$ python3 -q
>>> import numpy as np
>>> from numpy import linalg as LA
>>> np.set_printoptions(precision=3, suppress=True, linewidth=200)
>>> def tidy(a):
...     return np.round(a, 3) + 0
... 
>>> arr = np.array([[3, 0, 0, 1, 0], [0, 0, 0, 3, 0], [0, 0, 0, 1, 0], [0, 0, 0, 0, 0]])
>>> T = np.stack([arr, 4 * arr, arr[::-1]])
>>> tidy(LA.norm(T, axis=(1, 2)))
array([ 4.472, 17.889,  4.472])
>>> np.einsum("bij,cij->bc", T, T)
array([[ 20,  80,   6],
       [ 80, 320,  24],
       [  6,  24,  20]])
>>> T.shape
(3, 4, 5)
>>> (T @ arr.T).shape
(3, 4, 4)
>>> LA.matrix_rank(T.reshape(3, -1))
np.int64(2)
>>> U, sig, Vt = LA.svd(arr)
>>> vecs = Vt[:(sig > 1e-8).sum()]
>>> rng = np.random.default_rng(277)
>>> vec = arr[0] + 4 * arr[1] + rng.integers(2) * np.eye(5)[1]
>>> vec
array([ 3.,  0.,  0., 13.,  0.])
>>> tidy(LA.norm(vec - vecs.T @ vecs @ vec))
np.float64(0.0)
>>> tidy(vecs.T @ vecs)
array([[1., 0., 0., 0., 0.],
       [0., 0., 0., 0., 0.],
       [0., 0., 0., 0., 0.],
       [0., 0., 0., 1., 0.],
       [0., 0., 0., 0., 0.]])
>>> np.allclose(vecs.T @ vecs @ vec, vec)
True
>>> W1 = np.array([[3, 3, 2], [1, -2, 1], [3, -3, -3], [0, -2, -1], [3, 0, 1]])
>>> c = np.array([1, 0, 2])
>>> hid = np.maximum(arr @ W1 + c, 0)
>>> (hid > 0).astype(int)
array([[1, 1, 1],
       [1, 0, 0],
       [1, 0, 1],
       [1, 0, 1]])
>>> (hid > 0).mean(axis=0)
array([1.  , 0.25, 0.75])
>>> Z = np.array([[9, 1, 3], [8, 1, 6], [3, 1, 4]])
>>> hid @ Z
array([[167,  24, 100],
       [  9,   1,   3],
       [ 12,   2,   7],
       [ 15,   3,  11]])
>>> (hid @ Z).round(6).argmax(axis=1)
array([0, 0, 0, 0])
>>> U, sig = LA.svd(arr)
Traceback (most recent call last):
  File "<python-input-27>", line 1, in <module>
    U, sig = LA.svd(arr)
    ^^^^^^
ValueError: too many values to unpack (expected 2)
>>> U, sig, Vt = LA.svd(arr, full_matrices=False)
>>> np.allclose(U * sig @ Vt, arr)
True
>>> (sig > 1e-8).sum()
np.int64(2)
>>> tidy(sig)
array([3.628, 2.615, 0.   , 0.   ])
>>> np.abs(U[:, 0]).round(6).argmax()
np.int64(0)
>>> tidy(sig / sig[0])
array([1.   , 0.721, 0.   , 0.   ])
>>> tidy(U.T @ arr @ Vt.T)
array([[3.628, 0.   , 0.   , 0.   ],
       [0.   , 2.615, 0.   , 0.   ],
       [0.   , 0.   , 0.   , 0.   ],
       [0.   , 0.   , 0.   , 0.   ]])
>>> rank = LA.matrix_rank(arr)
>>> rank
np.int64(2)
>>> ns = LA.svd(arr)[2][rank:].T
>>> [int(LA.matrix_rank(arr[:i])) for i in range(1, len(arr) + 1)]
[1, 2, 2, 2]
>>> np.allclose(arr @ ns, 0)
True
>>> [int(LA.matrix_rank(np.delete(arr, i, axis=0))) for i in range(4)]
[1, 2, 2, 2]
>>> arr @ ns
array([[0., 0., 0.],
       [0., 0., 0.],
       [0., 0., 0.],
       [0., 0., 0.]])
>>> LA.matrix_rank(arr.T @ arr), LA.matrix_rank(arr @ arr.T)
(np.int64(2), np.int64(2))
>>> feats = np.load("run15.npy")
>>> feats
array([[ -3.562,   3.761,   9.731,  10.722],
       [  2.837,   0.003,   0.717,  -3.566],
       [  2.02 ,   0.334,  -5.745,   7.936],
       [  6.527,  -6.619,  -8.702,  -2.077],
       [ -0.461,   9.062,   8.068,   2.54 ],
       [ -9.883,  -4.879,  13.035,  -1.573],
       [  0.855,  -4.358,   3.465,   1.172],
       [  1.786,  -2.475, -18.873,   0.801],
       [ -6.542,   1.962,  13.679,   1.521],
       [-11.642, -10.179,  -2.951,   7.241],
       [ -4.32 ,   4.997,   8.91 ,   8.342],
       [-12.91 ,  -4.094,   3.408,   8.694],
       [  8.248,   0.256,  -2.002,  -5.074],
       [  3.266,   0.907,  -2.4  ,  -1.323],
       [ -3.313,   2.541,   8.697,   2.613],
       [  2.576,   6.255, -14.835,   4.379],
       [ -1.813,   2.621,  -0.258,   6.841],
       [ 10.2  ,  -3.095, -14.308,  -6.362],
       [  6.657,  -1.752,   4.737,  -7.809],
       [  0.048,  12.029,   6.917,  -0.768],
       [  6.751,  15.758,   1.895,   5.678],
       [ -3.106,  -7.394,  -6.137,  -1.125],
       [ -1.999, -16.082, -11.85 ,   6.888],
       [  3.483,   0.635,  -5.107,  -0.371]])
>>> vec = np.array([1, 0, 1, -1])
>>> y = feats @ vec
>>> c, lr = np.zeros(4), 1 / LA.norm(feats, 2) ** 2
>>> for i in range(8):
...     c -= lr * feats.T @ (feats @ c - y)
...     if i % 2 == 0: print(i, round(LA.norm(feats @ c - y), 3))
... 
0 28.946
2 12.289
4 6.571
6 4.357
>>> tidy(c)
array([ 0.793,  0.138,  0.89 , -1.105])
>>> Ac = feats - feats.mean(axis=1)
Traceback (most recent call last):
  File "<python-input-50>", line 1, in <module>
    Ac = feats - feats.mean(axis=1)
         ~~~~~~^~~~~~~~~~~~~~~~~~~~
ValueError: operands could not be broadcast together with shapes (24,4) (24,) 
>>> Ac = feats - feats.mean(axis=0)
>>> U, sig, Vt = LA.svd(Ac, full_matrices=False)
>>> tidy(Vt[0] * np.sign(Vt[0, np.abs(Vt[0]).argmax()]))
array([-0.331,  0.324,  0.871,  0.165])
>>> np.abs(U[:, 0]).argmax()
np.int64(17)
>>> np.searchsorted(np.cumsum(sig ** 2) / (sig ** 2).sum(), 0.9) + 1
np.int64(3)
>>> (np.sign(U[:, 0]) == np.sign(U[0, 0])).astype(int)
array([1, 0, 0, 0, 1, 1, 1, 0, 1, 0, 1, 1, 0, 0, 1, 0, 1, 0, 1, 1, 1, 0, 0, 0])
>>> tidy(Ac.mean(axis=0))
array([0., 0., 0., 0.])
>>> tidy(sig)
array([48.151, 36.141, 26.191, 11.561])
>>> tidy(sig ** 2 / (sig ** 2).sum())
array([0.522, 0.294, 0.154, 0.03 ])
>>> C2 = np.cov(feats, rowvar=False)
>>> C2.shape
(4, 4)
>>> np.argsort(-feats.std(axis=0).round(6), kind="stable")
array([2, 1, 0, 3])
>>> tidy(np.corrcoef(feats[:, 3], feats[:, 1])[0, 1])
np.float64(0.092)
>>> X = np.loadtxt("dump.csv", delimiter=",")
>>> X
array([[ 0.1, -3. ],
       [ 0. , -2.9]])
>>> M2 = X / np.sqrt((X ** 2).mean(axis=1, keepdims=True))
>>> X - X.mean(axis=1, keepdims=True)
array([[ 1.55, -1.55],
       [ 1.45, -1.45]])
>>> LA.norm(X, axis=1).argmax()
np.int64(0)
>>> tidy(LA.norm(X, 1)), tidy(LA.norm(X, np.inf))
(np.float64(5.9), np.float64(3.1))
>>> tidy(LA.norm(X, axis=1))
array([3.002, 2.9  ])
>>> X[0] @ X[1]
np.float64(8.7)
>>> tidy(LA.norm(X, "nuc"))
np.float64(4.243)
>>> tidy(LA.norm(X, axis=0))
array([0.1  , 4.173])
>>> tidy(LA.norm(X, 2))
np.float64(4.173)
>>> tidy(LA.norm(X) ** 2 / LA.norm(X, 2) ** 2)
np.float64(1.0)
>>> tidy(LA.norm(X[0] - X[1]))
np.float64(0.141)
